$ python -q
>>> import numpy as np
>>> np.set_printoptions(precision=2, suppress=True, linewidth=120)
>>> E = np.array([[1, 1, -1, -1, 1, 1, -1, -1],
...     [1, -1, -1, 1, 1, -1, -1, 1],
...     [1, -1, 1, -1, 1, -1, 1, -1],
...     [1, -1, 1, -1, -1, 1, -1, 1],
...     [1, 1, 1, 1, -1, -1, -1, -1],
...     [1, 1, 1, 1, 1, 1, 1, 1]])
>>> x0 = np.array([0, 3, -2, -2, 1, -2, 2, -1])
>>> h = np.maximum(E @ x0, 0)
>>> print(E * (h > 1e-9)[:, None])
[[ 1  1 -1 -1  1  1 -1 -1]
 [ 0  0  0  0  0  0  0  0]
 [ 1 -1  1 -1  1 -1  1 -1]
 [ 0  0  0  0  0  0  0  0]
 [ 0  0  0  0  0  0  0  0]
 [ 0  0  0  0  0  0  0  0]]
>>> print(np.flatnonzero(h > 1e-9))
[0 2]
>>> print(np.tanh(E @ x0))
[ 1.   -1.    1.   -1.   -0.76 -0.76]
>>> print(np.maximum(E @ x0, 0) - np.maximum(-E @ x0, 0))
[ 5 -3  3 -9 -1 -1]
>>> print(np.round(np.linalg.norm(E, "nuc"), 2))
16.97
>>> print(round(float(np.linalg.norm(E, 2)), 2))
2.83
>>> print(round(np.linalg.norm(E[0], 1), 2), round(float(np.linalg.norm(E[0], np.inf)), 2))
8.0 1.0
>>> print(round(np.linalg.norm(E) ** 2 / np.linalg.norm(E, 2) ** 2, 2))
6.0
>>> print(np.linalg.norm(E, axis=0))
[2.45 2.45 2.45 2.45 2.45 2.45 2.45 2.45]
>>> J = np.load("a.npy")
>>> print(J)
[[ 0.44  0.22  0.78  3.44  3.22]
 [-1.81 -0.9   1.9   1.19  2.1 ]
 [ 3.52  1.76 -0.76  6.52  4.76]
 [ 3.68  1.84 -0.84  6.68  4.84]
 [-2.64 -1.32  2.32  0.36  1.68]
 [-0.8  -0.4   1.4   2.2   2.6 ]
 [ 0.83  0.41  0.59  3.83  3.41]
 [-2.3  -1.15  2.15  0.7   1.85]
 [ 1.02  0.51  0.49  4.02  3.51]
 [ 2.48  1.24 -0.24  5.48  4.24]]
>>> left, s, Vh = np.linalg.svd(J)
>>> print(np.argmax(s[:-1] / (s[1:] + 1e-6)) + 1)
3
>>> print(s.round(2) + 0)
[17.5   7.55  0.01  0.    0.  ]
>>> Y = left[:, :3] @ np.diag(s[:3]) @ Vh[:3]
>>> print(np.round(np.linalg.norm(J - Y, 2), 2), round(float(s[3]), 2))
0.0 0.0
>>> print(np.round(np.abs(J - Y).max(), 2))
0.0
>>> print(np.linalg.matrix_rank(Y))
3
>>> print(round(np.trace(np.linalg.pinv(J) @ J), 2))
3.0
>>> print(np.abs(np.diag(np.linalg.qr(J)[1])) > 1e-9)
[ True  True  True False False]
>>> print(np.unique(J.round(6), axis=0).shape)
(10, 5)
>>> print(np.allclose(J[:-1].T @ np.linalg.lstsq(J[:-1].T, J[-1])[0], J[-1]))
True
>>> x0 = np.array([2, 0, 0, 0, 0])
>>> h = np.maximum(J @ x0, 0)
>>> print(np.flatnonzero(h > 1e-9))
[0 2 3 6 8 9]
>>> print(np.maximum(J @ (3 * x0), 0))
[ 2.64  0.   21.12 22.08  0.    0.    4.98  0.    6.12 14.88]
>>> print(np.maximum(J @ x0, 0) - np.maximum(-J @ x0, 0))
[ 0.88 -3.62  7.04  7.36 -5.28 -1.6   1.66 -4.6   2.04  4.96]
>>> print(round(float(np.linalg.norm(J, "nuc")), 2))
25.06
>>> print(round(np.linalg.norm(J) ** 2 / np.linalg.norm(J, 2) ** 2, 2))
1.19
>>> print(np.linalg.norm(J, axis=1).argmax())
3
>>> mat = np.load("case12.npy")
>>> print(mat)
[[0.46 0.2  0.46]
 [0.2  0.08 0.2 ]
 [0.46 0.2  0.46]]
>>> print(np.linalg.cond(mat) > 100)
True
>>> print(np.argsort(-np.linalg.norm(mat, axis=0).round(6), kind="stable")[:3])
[0 2 1]
>>> print([round(float(x), 2) for x in np.linalg.svd(mat, compute_uv=False)[:3]])
[1.0, 0.0, 0.0]
>>> print(round(float(np.linalg.norm(mat, 2) / np.linalg.norm(mat)), 2))
1.0
>>> print(np.linalg.matrix_rank(mat, rtol=0.1))
1
>>> left, s, Vh = np.linalg.svd(mat)
>>> vecs = Vh[:(s > 1e-8).sum()]
>>> rng = np.random.default_rng(93880)
>>> x0 = mat[1] + -3 * mat[2] + rng.integers(2) * np.eye(3)[0]
>>> print(x0)
[-1.18 -0.5  -1.18]
>>> print(np.linalg.matrix_rank(np.vstack([mat, x0])))
1
>>> print(np.round(np.linalg.norm(x0 - vecs.T @ vecs @ x0), 2))
0.0
>>> Y = E / np.linalg.norm(E, axis=1, keepdims=True)
>>> C2 = Y @ Y.T
>>> print(C2[3].round(2) + 0)
[0. 0. 0. 1. 0. 0.]
>>> print(np.degrees(np.arccos(np.clip(C2[3, 4], -1, 1))))
90.0
>>> print((np.abs(C2) > 0.9).astype(int))
[[1 0 0 0 0 0]
 [0 1 0 0 0 0]
 [0 0 1 0 0 0]
 [0 0 0 1 0 0]
 [0 0 0 0 1 0]
 [0 0 0 0 0 1]]
>>> print(C2.round(2) + 0)
[[1. 0. 0. 0. 0. 0.]
 [0. 1. 0. 0. 0. 0.]
 [0. 0. 1. 0. 0. 0.]
 [0. 0. 0. 1. 0. 0.]
 [0. 0. 0. 0. 1. 0.]
 [0. 0. 0. 0. 0. 1.]]
>>> u = np.array([-2, -1, -1])
>>> print(np.cross(mat[0, :3], mat[2, :3]))
[0. 0. 0.]
>>> print(np.correlate(mat[0], mat[2], "full"))
[0.21 0.18 0.46 0.18 0.21]
>>> print(np.array([np.convolve(row, u, "same") for row in mat]))
[[-0.85 -1.57 -0.65]
 [-0.36 -0.67 -0.28]
 [-0.85 -1.57 -0.65]]
>>> A = np.loadtxt("block6.csv", delimiter=",")
>>> print(A)
[[ 0.73 -0.06 -0.41  0.17]
 [-0.06  0.91 -0.18 -0.21]
 [-0.41 -0.18  0.28 -0.05]
 [ 0.17 -0.21 -0.05  0.08]]
>>> Y = np.array([[-1, -3, 2], [2, 1, 2], [2, 1, -1], [0, 3, 0]])
>>> print(np.einsum("ik,kj->ji", A, Y))
[[-1.65  1.53  0.6  -0.69]
 [-2.12  0.28  1.16 -0.53]
 [ 1.75  1.89 -1.44 -0.02]]
>>> print(np.vstack([A, Y.T]).shape)
(7, 4)
>>> print(np.einsum("ij,ij->i", A, A))
[0.73 0.91 0.28 0.08]
>>> print(np.linalg.matrix_rank(np.vstack([A, Y.T])))
4
>>> print(np.einsum("ik,kj->ij", A, Y))
[[-1.65 -2.12  1.75]
 [ 1.53  0.28  1.89]
 [ 0.6   1.16 -1.44]
 [-0.69 -0.53 -0.02]]
>>> print(np.linalg.matrix_rank(A @ Y))
2
>>> print(Y.T @ A.T)
[[-1.65  1.53  0.6  -0.69]
 [-2.12  0.28  1.16 -0.53]
 [ 1.75  1.89 -1.44 -0.02]]
>>> rank = np.linalg.matrix_rank(A)
>>> print(rank)
2
>>> N = np.linalg.svd(A)[2][rank:].T
>>> print(N @ N.T)
[[ 0.27  0.06  0.41 -0.17]
 [ 0.06  0.09  0.18  0.21]
 [ 0.41  0.18  0.72  0.05]
 [-0.17  0.21  0.05  0.92]]
>>> print([int(np.linalg.matrix_rank(A[:i])) for i in range(1, len(A) + 1)])
[1, 2, 2, 2]
>>> print([int(np.linalg.matrix_rank(A[:, :j + 1])) for j in range(4)])
[1, 2, 2, 2]
>>> print(np.allclose(A @ N, 0))
True
>>> print([int(np.linalg.matrix_rank(np.delete(A, i, axis=0))) for i in range(4)])
[2, 2, 2, 2]
>>> arr = np.load("dump.npy")
>>> print(arr)
[[ 1  0  0  0  0  0  0]
 [ 2  1  0  0  0  0  0]
 [ 2  4  1  0  0  0  0]
 [-9  0  7  1  0  0  0]
 [-3 -3  5  8  1  0  0]
 [ 0  7 -7  7  1  1  0]
 [-2  5  0  8  3  0  1]]
>>> Y = arr / np.sqrt((arr ** 2).mean(axis=1, keepdims=True))
>>> print(np.linalg.norm(Y, axis=1))
[2.65 2.65 2.65 2.65 2.65 2.65 2.65]
>>> print(np.linalg.matrix_rank(arr - arr.mean(axis=1, keepdims=True)))
6
>>> print(np.linalg.matrix_rank(Y) == np.linalg.matrix_rank(arr))
True
>>> print(np.prod(np.diag(arr)), round(float(np.linalg.det(arr)), 2))
1 1.0
>>> print(arr @ arr)
[[  1   0   0   0   0   0   0]
 [  4   1   0   0   0   0   0]
 [ 12   8   1   0   0   0   0]
 [ -4  28  14   1   0   0   0]
 [-74  14  66  16   1   0   0]
 [-66 -17  40  22   2   1   0]
 [-75   1  71  40   6   0   1]]
>>> left, s, Vh = np.linalg.svd(arr)
>>> print(np.argmax(s[:-1] / (s[1:] + 1e-6)) + 1)
6
>>> print(s.round(2) + 0)
[15.4  14.63  6.59  4.55  1.62  0.06  0.  ]
>>> Y = left[:, :6] @ np.diag(s[:6]) @ Vh[:6]
>>> print(round(np.abs(arr - Y).max(), 2))
0.0
>>> print(Y.round(2) + 0)
[[ 1.  0.  0.  0.  0.  0.  0.]
 [ 2.  1.  0.  0.  0.  0.  0.]
 [ 2.  4.  1.  0.  0.  0.  0.]
 [-9.  0.  7.  1.  0.  0.  0.]
 [-3. -3.  5.  8.  1.  0.  0.]
 [ 0.  7. -7.  7.  1.  1.  0.]
 [-2.  5.  0.  8.  3.  0.  1.]]
>>> print(np.linalg.matrix_rank(Y))
6
>>> print((arr + arr.T) / 2)
[[ 1.   1.   1.  -4.5 -1.5  0.  -1. ]
 [ 1.   1.   2.   0.  -1.5  3.5  2.5]
 [ 1.   2.   1.   3.5  2.5 -3.5  0. ]
 [-4.5  0.   3.5  1.   4.   3.5  4. ]
 [-1.5 -1.5  2.5  4.   1.   0.5  1.5]
 [ 0.   3.5 -3.5  3.5  0.5  1.   0. ]
 [-1.   2.5  0.   4.   1.5  0.   1. ]]
>>> print(np.trace(arr))
7
>>> print(np.allclose(arr, arr.T))
False
>>> print(round(np.linalg.det(arr), 2))
1.0
>>> print(np.allclose(arr @ arr.T, arr.T @ arr))
False
>>> print(np.round(np.abs(np.linalg.eigvals(arr)).max(), 2))
1.0
